% ipython --no-banner

In [1]: import numpy as np

In [2]: import numpy.linalg as la

In [3]: np.set_printoptions(precision=1, suppress=True, linewidth=160)

In [4]: rd = lambda a: np.round(a, 1) + 0

In [5]: arr = np.load("arr.npy")

In [6]: rd(arr)
Out[6]: 
array([[ 1.5,  0.4, -0.4, -0.1,  0.4,  0. ,  0.4,  0.2],
       [ 0.4,  1.2,  0.2,  0.7, -0.2,  0.3, -0.3,  0.2],
       [-0.4,  0.2,  0.3,  0.1, -0.2,  0.4, -0.1,  0.1],
       [-0.1,  0.7,  0.1,  0.6, -0.3,  0. ,  0.1, -0.1],
       [ 0.4, -0.2, -0.2, -0.3,  0.3, -0.2, -0.3,  0.2],
       [ 0. ,  0.3,  0.4,  0. , -0.2,  1.2,  0.1, -0.3],
       [ 0.4, -0.3, -0.1,  0.1, -0.3,  0.1,  1.6, -0.3],
       [ 0.2,  0.2,  0.1, -0.1,  0.2, -0.3, -0.3,  1.3]])

In [7]: # equal to its transpose

In [8]: rng = np.random.default_rng(1895)

In [9]: idx = rng.permutation(8)

In [10]: idx
Out[10]: array([6, 5, 3, 2, 1, 7, 0, 4])

In [11]: M2 = arr[idx][:, idx]

In [12]: rd(M2)
Out[12]: 
array([[ 1.6,  0.1,  0.1, -0.1, -0.3, -0.3,  0.4, -0.3],
       [ 0.1,  1.2,  0. ,  0.4,  0.3, -0.3,  0. , -0.2],
       [ 0.1,  0. ,  0.6,  0.1,  0.7, -0.1, -0.1, -0.3],
       [-0.1,  0.4,  0.1,  0.3,  0.2,  0.1, -0.4, -0.2],
       [-0.3,  0.3,  0.7,  0.2,  1.2,  0.2,  0.4, -0.2],
       [-0.3, -0.3, -0.1,  0.1,  0.2,  1.3,  0.2,  0.2],
       [ 0.4,  0. , -0.1, -0.4,  0.4,  0.2,  1.5,  0.4],
       [-0.3, -0.2, -0.3, -0.2, -0.2,  0.2,  0.4,  0.3]])

In [13]: rd(np.diag(M2))
Out[13]: array([1.6, 1.2, 0.6, 0.3, 1.2, 1.3, 1.5, 0.3])

In [14]: G = arr.T @ arr

In [15]: np.allclose(G, G.T)
Out[15]: True

In [16]: rd(la.svd(arr, compute_uv=False) ** 2)
Out[16]: array([4., 4., 4., 1., 1., 0., 0., 0.])

In [17]: (arr @ arr.T).shape
Out[17]: (8, 8)

In [18]: F = np.loadtxt("dump.csv", delimiter=",")

In [19]: F
Out[19]: 
array([[ 1.,  2., -2.,  2.,  3.,  3., -2., -3., -3.,  3., -2., -1.],
       [ 3., -1., -2.,  1.,  0.,  1.,  1., -1.,  3., -1., -3.,  3.],
       [ 0.,  3.,  3., -2., -3., -2., -1.,  1.,  0.,  2.,  2.,  0.],
       [-3.,  1.,  0., -2., -3.,  2., -3., -2.,  0., -2., -1., -2.],
       [-2., -1.,  3.,  2., -1.,  1., -2.,  1.,  2., -3., -1.,  1.],
       [ 2., -3., -2.,  3.,  2.,  0.,  3.,  2.,  3., -1., -3., -2.],
       [ 3., -2.,  2.,  3.,  3., -2.,  0.,  1., -1.,  1.,  0., -3.],
       [-1.,  3., -3., -1.,  3., -2., -3.,  3., -1., -1.,  3., -1.],
       [ 2., -1.,  2., -1., -3., -2.,  2., -2.,  0., -1.,  3.,  2.],
       [ 0.,  2., -1.,  3.,  2., -3., -3.,  0.,  2.,  1., -2.,  3.],
       [ 3., -1.,  3., -3., -2.,  2.,  1., -3., -2.,  0., -3., -2.],
       [ 0.,  3., -1., -3.,  3., -1.,  0.,  3.,  0.,  3., -1.,  3.],
       [-2., -1., -3.,  1., -3., -3.,  0.,  2.,  3., -1., -3.,  2.],
       [-2., -2.,  0.,  3., -2.,  3., -2., -2.,  3.,  1.,  0., -2.],
       [ 0.,  2.,  1., -1.,  0.,  1., -2., -1.,  1.,  2., -3., -3.]])

In [20]: idx = rng.permutation(12)

In [21]: M2 = F[:, idx] * rng.choice([-1, 1], 12)

In [22]: M2
Out[22]: 
array([[ 3., -1.,  2.,  2.,  3.,  3., -1.,  3.,  2.,  2., -2.,  3.],
       [ 0.,  3.,  1.,  2., -1.,  1., -3., -3., -1., -1., -3.,  1.],
       [-3.,  0., -2., -3.,  2., -2., -0., -0.,  1.,  3.,  2., -1.],
       [-3., -2., -2., -0., -2.,  2.,  3., -0.,  3.,  1., -1.,  2.],
       [-1.,  1.,  2., -3., -3.,  1.,  2., -2.,  2., -1., -1., -1.],
       [ 2., -2.,  3.,  2., -1.,  0., -2., -3., -3., -3., -3., -2.],
       [ 3., -3.,  3., -2.,  1., -2., -3.,  1., -0., -2.,  0., -1.],
       [ 3., -1., -1.,  3., -1., -2.,  1.,  1.,  3.,  3.,  3., -3.],
       [-3.,  2., -1., -2., -1., -2., -2., -0., -2., -1.,  3.,  2.],
       [ 2.,  3.,  3.,  1.,  1., -3., -0., -2.,  3.,  2., -2., -0.],
       [-2., -2., -3., -3.,  0.,  2., -3.,  2., -1., -1., -3.,  3.],
       [ 3.,  3., -3.,  1.,  3., -1., -0., -0., -0.,  3., -1., -3.],
       [-3.,  2.,  1.,  3., -1., -3.,  2., -3., -0., -1., -3., -2.],
       [-2., -2.,  3., -0.,  1.,  3.,  2., -3.,  2., -2.,  0.,  2.],
       [ 0., -3., -1., -1.,  2.,  1., -0., -1.,  2.,  2., -3.,  1.]])

In [23]: U, _, VT = la.svd(F.T @ M2)

In [24]: idx
Out[24]: array([ 4, 11,  3,  2,  9,  5,  0,  8,  6,  1, 10,  7])

In [25]: proj = F @ la.solve(F.T @ F, F.T)

In [26]: rd(la.eigvalsh(proj))
Out[26]: array([0., 0., 0., 1., 1., 1., 1., 1., 1., 1., 1., 1., 1., 1., 1.])

In [27]: rd(np.diag(proj))
Out[27]: array([0.9, 0.8, 0.9, 0.5, 0.9, 0.8, 0.8, 0.9, 0.6, 0.8, 0.7, 0.8, 0.9, 0.9, 0.7])

In [28]: M2 = np.array([[-9, 6, 6, -9, 2, -8, -4, -2, -7, 8, -8, 8],
    ...:     [5, -4, 0, -8, 7, -2, 9, 7, 6, 8, -5, 9],
    ...:     [-4, 6, 2, 7, 3, 7, -9, 4, 8, 1, 3, 7],
    ...:     [9, 7, -4, 9, -5, -6, 0, -2, -3, 1, 7, -6],
    ...:     [-9, -1, -9, -6, 2, -4, 0, 6, 6, -6, -2, 9],
    ...:     [-7, -9, 2, 5, 7, 2, 6, 8, -2, 4, 2, 8],
    ...:     [4, -5, -5, -3, 5, -9, 8, 7, 4, 6, 5, 5],
    ...:     [1, -3, 6, 9, -5, -8, -2, 7, -1, -9, 1, 7],
    ...:     [-6, 8, 4, 0, -6, 9, 9, 7, -8, -3, 2, -7],
    ...:     [4, -7, 6, 9, 1, -6, 2, -8, 1, 0, 1, 9],
    ...:     [5, -3, -8, -8, 2, 4, -7, 0, 0, -5, 1, 0],
    ...:     [1, 4, -5, -6, -6, -3, 4, 9, 0, -9, -3, 6]])

In [29]: mat = M2 - M2.T

In [30]: mat
Out[30]: 
array([[  0,   1,  10, -18,  11,  -1,  -8,  -3,  -1,   4, -13,   7],
       [ -1,   0,  -6, -15,   8,   7,  14,  10,  -2,  15,  -2,   5],
       [-10,   6,   0,  11,  12,   5,  -4,  -2,   4,  -5,  11,  12],
       [ 18,  15, -11,   0,   1, -11,   3, -11,  -3,  -8,  15,   0],
       [-11,  -8, -12,  -1,   0, -11,  -5,  11,  12,  -7,  -4,  15],
       [  1,  -7,  -5,  11,  11,   0,  15,  16, -11,  10,  -2,  11],
       [  8, -14,   4,  -3,   5, -15,   0,   9,  -5,   4,  12,   1],
       [  3, -10,   2,  11, -11, -16,  -9,   0,  -8,  -1,   1,  -2],
       [  1,   2,  -4,   3, -12,  11,   5,   8,   0,  -4,   2,  -7],
       [ -4, -15,   5,   8,   7, -10,  -4,   1,   4,   0,   6,  18],
       [ 13,   2, -11, -15,   4,   2, -12,  -1,  -2,  -6,   0,   3],
       [ -7,  -5, -12,   0, -15, -11,  -1,   2,   7, -18,  -3,   0]])

In [31]: x0 = np.array([1, 2, 0, 3, 0, 2, 1, 0, 3, 1, 2, 2])

In [32]: rhs = mat @ x0

In [33]: b, lr = np.zeros(12), 1 / la.norm(mat, 2) ** 2

In [34]: for i in range(20):
    ...:     b -= lr * mat.T @ (mat @ b - rhs)
    ...:     if i % 5 == 0: print(i, round(la.norm(mat @ b - rhs), 1))
    ...: 
0 82.4
5 23.0
10 20.0
15 17.9

In [35]: rd(la.cond(mat))
Out[35]: np.float64(9.0)

In [36]: x0 = np.array([3, 2, 1, 0, 3, 3, 3, 2, 3, 3, 2, 0])

In [37]: np.sign((F @ x0).round(6))
Out[37]: array([ 1.,  1.,  1., -1., -1.,  1.,  1.,  0., -1., -1., -1.,  1., -1., -1.,  1.])

In [38]: la.norm(F @ x0) <= la.norm(F, 2) * la.norm(x0) + 1e-9
Out[38]: np.True_

In [39]: (F * x0).sum(axis=1)
Out[39]: array([  7.,   9.,   3., -31., -14.,  17.,  12.,   0.,  -4.,  -4.,  -5.,  24., -25.,  -5.,   3.])

In [40]: F @ (2 * x0)
Out[40]: array([ 14.,  18.,   6., -62., -28.,  34.,  24.,   0.,  -8.,  -8., -10.,  48., -50., -10.,   6.])

In [41]: np.einsum("ij,j->i", F, x0)
Out[41]: array([  7.,   9.,   3., -31., -14.,  17.,  12.,   0.,  -4.,  -4.,  -5.,  24., -25.,  -5.,   3.])

In [42]: M2 = np.array([[1, 1],
    ...:     [2, 2],
    ...:     [2, 2],
    ...:     [1, 2],
    ...:     [2, 1],
    ...:     [0, 0],
    ...:     [1, 0],
    ...:     [0, 1],
    ...:     [0, 0],
    ...:     [1, 0],
    ...:     [1, 0],
    ...:     [2, 0]])

In [43]: M2.T @ F.T
Out[43]: 
array([[  6.,   1.,   7., -19.,  -2.,  -6.,   7.,   1.,   5.,  11.,  -6.,  15., -15., -12.,  -4.],
       [  5.,  -2.,   6., -10.,   6.,   2.,  13.,   3.,  -3.,  10.,  -4.,   4.,  -9.,  -4.,   3.]])

In [44]: la.matrix_rank(F @ M2)
Out[44]: np.int64(2)

In [45]: np.einsum("ik,kj->ij", F, M2)
Out[45]: 
array([[  6.,   5.],
       [  1.,  -2.],
       [  7.,   6.],
       [-19., -10.],
       [ -2.,   6.],
       [ -6.,   2.],
       [  7.,  13.],
       [  1.,   3.],
       [  5.,  -3.],
       [ 11.,  10.],
       [ -6.,  -4.],
       [ 15.,   4.],
       [-15.,  -9.],
       [-12.,  -4.],
       [ -4.,   3.]])

In [46]: la.matrix_rank(np.vstack([F, M2.T]))
Out[46]: np.int64(12)

In [47]: mat[9] @ mat[6]
Out[47]: np.int64(438)

In [48]: rd(la.norm(mat) ** 2 / la.norm(mat, 2) ** 2)
Out[48]: np.float64(4.5)

In [49]: rd(la.norm(mat[9], 1)), rd(la.norm(mat[9], np.inf))
Out[49]: (np.float64(82.0), np.float64(18.0))

In [50]: q, R = la.qr(mat)

In [51]: rd(q.T @ q)
Out[51]: 
array([[1., 0., 0., 0., 0., 0., 0., 0., 0., 0., 0., 0.],
       [0., 1., 0., 0., 0., 0., 0., 0., 0., 0., 0., 0.],
       [0., 0., 1., 0., 0., 0., 0., 0., 0., 0., 0., 0.],
       [0., 0., 0., 1., 0., 0., 0., 0., 0., 0., 0., 0.],
       [0., 0., 0., 0., 1., 0., 0., 0., 0., 0., 0., 0.],
       [0., 0., 0., 0., 0., 1., 0., 0., 0., 0., 0., 0.],
       [0., 0., 0., 0., 0., 0., 1., 0., 0., 0., 0., 0.],
       [0., 0., 0., 0., 0., 0., 0., 1., 0., 0., 0., 0.],
       [0., 0., 0., 0., 0., 0., 0., 0., 1., 0., 0., 0.],
       [0., 0., 0., 0., 0., 0., 0., 0., 0., 1., 0., 0.],
       [0., 0., 0., 0., 0., 0., 0., 0., 0., 0., 1., 0.],
       [0., 0., 0., 0., 0., 0., 0., 0., 0., 0., 0., 1.]])

In [52]: rd(abs(R[0, 0])), rd(la.norm(mat[:, 0]))
Out[52]: (np.float64(29.2), np.float64(29.2))

In [53]: rd(np.trace(q @ q.T))
Out[53]: np.float64(12.0)

In [54]: np.allclose(R.T @ R, mat.T @ mat)
Out[54]: True

In [55]: W0 = np.load("test17.npy")

In [56]: W0
Out[56]: 
array([[-5, -8, -5, -8],
       [ 5,  9,  5,  9],
       [-5, -8, -5, -8],
       [ 5,  9,  5,  9]])

In [57]: rd(np.trace(la.pinv(W0) @ W0))
Out[57]: np.float64(2.0)

In [58]: np.unique(W0.round(6), axis=0).shape
Out[58]: (2, 4)

In [59]: np.allclose(W0[:-1].T @ la.lstsq(W0[:-1].T, W0[-1])[0], W0[-1])
Out[59]: True

In [60]: rd(W0 @ la.pinv(W0) @ W0)
Out[60]: 
array([[-5., -8., -5., -8.],
       [ 5.,  9.,  5.,  9.],
       [-5., -8., -5., -8.],
       [ 5.,  9.,  5.,  9.]])

In [61]: la.lstsq(W0[:-1].T, W0[-1])[2]
Out[61]: np.int32(2)

In [62]: M2 = np.array([[8, -6], [0, 3], [7, -6], [9, -2]])

In [63]: np.einsum("ij->j", W0)
Out[63]: array([0, 2, 0, 2])

In [64]: np.einsum("ik,kj->ji", W0, M2)
Out[64]: 
array([[-147,  156, -147,  156],
       [  52,  -51,   52,  -51]])

In [65]: np.einsum("ik,kj->ij", W0, M2)
Out[65]: 
array([[-147,   52],
       [ 156,  -51],
       [-147,   52],
       [ 156,  -51]])

In [66]: M2.T @ W0.T
Out[66]: 
array([[-147,  156, -147,  156],
       [  52,  -51,   52,  -51]])

In [67]: idx = rng.permutation(4)

In [68]: idx
Out[68]: array([0, 1, 2, 3])

In [69]: M2 = W0[idx][:, idx]

In [70]: M2
Out[70]: 
array([[-5, -8, -5, -8],
       [ 5,  9,  5,  9],
       [-5, -8, -5, -8],
       [ 5,  9,  5,  9]])

In [71]: np.allclose(M2, W0)
Out[71]: True

In [72]: np.trace(M2)
Out[72]: np.int64(8)
